% ipython --no-banner

In [1]: import numpy as np

In [2]: np.set_printoptions(precision=2, suppress=True, linewidth=120, floatmode="fixed")

In [3]: tidy = lambda a: np.round(a, 2) + 0

In [4]: J = np.loadtxt("layer6.csv", delimiter=",")

In [5]: J
Out[5]: 
array([[0.00, 2.00, 3.00],
       [2.00, 0.00, 0.00],
       [3.00, 0.00, 0.00]])

In [6]: tidy(np.linalg.det(2 * J)), tidy(np.linalg.det(J))
Out[6]: (np.float64(0.0), np.float64(0.0))

In [7]: tidy(np.linalg.det(J[::-1]))
Out[7]: np.float64(0.0)

In [8]: tidy(np.linalg.eigvals(J).sum().real)
Out[8]: np.float64(0.0)

In [9]: A2 = J / np.linalg.norm(J, axis=1, keepdims=True)

In [10]: cov = A2 @ A2.T

In [11]: tidy(np.linalg.norm(A2, axis=1))
Out[11]: array([1.00, 1.00, 1.00])

In [12]: cov[0]
Out[12]: array([1.00, 0.00, 0.00])

In [13]: cov
Out[13]: 
array([[1.00, 0.00, 0.00],
       [0.00, 1.00, 1.00],
       [0.00, 1.00, 1.00]])

In [14]: np.argwhere(np.triu(np.abs(cov) > 0.95, 1))
Out[14]: array([[1, 2]])

In [15]: Uu, sv, Vt = np.linalg.svd(J)

In [16]: tidy(sv)
Out[16]: array([3.61, 3.61, 0.00])

In [17]: A2 = Uu[:, :2] @ np.diag(sv[:2]) @ Vt[:2]

In [18]: tidy(A2)
Out[18]: 
array([[0.00, 2.00, 3.00],
       [2.00, 0.00, 0.00],
       [3.00, 0.00, 0.00]])

In [19]: w, evecs = np.linalg.eigh(J)

In [20]: tidy(np.linalg.svd(J, compute_uv=False))
Out[20]: array([3.61, 3.61, 0.00])

In [21]: np.unique(w.round(6) + 0, return_counts=True)[1]
Out[21]: array([1, 1, 1])

In [22]: tidy(evecs.T @ evecs)
Out[22]: 
array([[1.00, 0.00, 0.00],
       [0.00, 1.00, 0.00],
       [0.00, 0.00, 1.00]])

In [23]: tidy(np.linalg.eigvalsh(J + -2 * np.eye(3)))
Out[23]: array([-5.61, -2.00,  1.61])

In [24]: A2 = J / np.sqrt((J ** 2).mean(axis=1, keepdims=True))

In [25]: tidy(J - J.mean(axis=1, keepdims=True))
Out[25]: 
array([[-1.67,  0.33,  1.33],
       [ 1.33, -0.67, -0.67],
       [ 2.00, -1.00, -1.00]])

In [26]: tidy(A2[1])
Out[26]: array([1.73, 0.00, 0.00])

In [27]: np.linalg.matrix_rank(J - J.mean(axis=1, keepdims=True))
Out[27]: np.int64(2)

In [28]: tidy(np.linalg.norm(A2, axis=1))
Out[28]: array([1.73, 1.73, 1.73])

In [29]: np.linalg.matrix_rank(A2) == np.linalg.matrix_rank(J)
Out[29]: np.True_

In [30]: M = np.load("x.npy")

In [31]: M
Out[31]: 
array([[2, 3, 5, 1, 1],
       [3, 2, 3, 5, 1],
       [5, 3, 2, 3, 5],
       [1, 5, 3, 2, 3],
       [1, 1, 5, 3, 2]])

In [32]: w, evecs = np.linalg.eigh(M)

In [33]: tidy(evecs.T @ evecs)
Out[33]: 
array([[1.00, 0.00, 0.00, 0.00, 0.00],
       [0.00, 1.00, 0.00, 0.00, 0.00],
       [0.00, 0.00, 1.00, 0.00, 0.00],
       [0.00, 0.00, 0.00, 1.00, 0.00],
       [0.00, 0.00, 0.00, 0.00, 1.00]])

In [34]: tidy(evecs.T @ M @ evecs)
Out[34]: 
array([[-4.60,  0.00,  0.00,  0.00,  0.00],
       [ 0.00, -3.83,  0.00,  0.00,  0.00],
       [ 0.00,  0.00,  1.83,  0.00,  0.00],
       [ 0.00,  0.00,  0.00,  2.35,  0.00],
       [ 0.00,  0.00,  0.00,  0.00, 14.26]])

In [35]: tidy(np.linalg.eigvalsh(M + 2 * np.eye(5)))
Out[35]: array([-2.60, -1.83,  3.83,  4.35, 16.26])

In [36]: tidy(np.linalg.svd(M, compute_uv=False))
Out[36]: array([14.26,  4.60,  3.83,  2.35,  1.83])

In [37]: rng = np.random.default_rng(61330)

In [38]: lab = rng.permutation(5)

In [39]: lab
Out[39]: array([1, 2, 0, 3, 4])

In [40]: A2 = M[lab][:, lab]

In [41]: np.allclose(A2, M)
Out[41]: False

In [42]: tidy(np.linalg.det(A2)), tidy(np.linalg.det(M[lab]))
Out[42]: (np.float64(1078.0), np.float64(1078.0))

In [43]: np.trace(A2)
Out[43]: np.int64(10)

In [44]: E = np.loadtxt("run10.csv", delimiter=",")

In [45]: E
Out[45]: 
array([[1.00, 0.50, 0.25, 0.12],
       [0.50, 1.00, 0.50, 0.25],
       [0.25, 0.50, 1.00, 0.50],
       [0.12, 0.25, 0.50, 1.00]])

In [46]: w, evecs = np.linalg.eig(E)

In [47]: tidy(np.sort(np.linalg.eigvals(np.linalg.inv(E))))
Out[47]: array([0.48, 1.00, 1.86, 2.66])

In [48]: tidy(w)
Out[48]: array([2.08, 1.00, 0.54, 0.38])

In [49]: tidy(E @ evecs[:, 0] - w[0] * evecs[:, 0])
Out[49]: array([0.00, 0.00, 0.00, 0.00])

In [50]: tidy(np.sort(np.linalg.eigvals(E.T)))
Out[50]: array([0.38, 0.54, 1.00, 2.08])
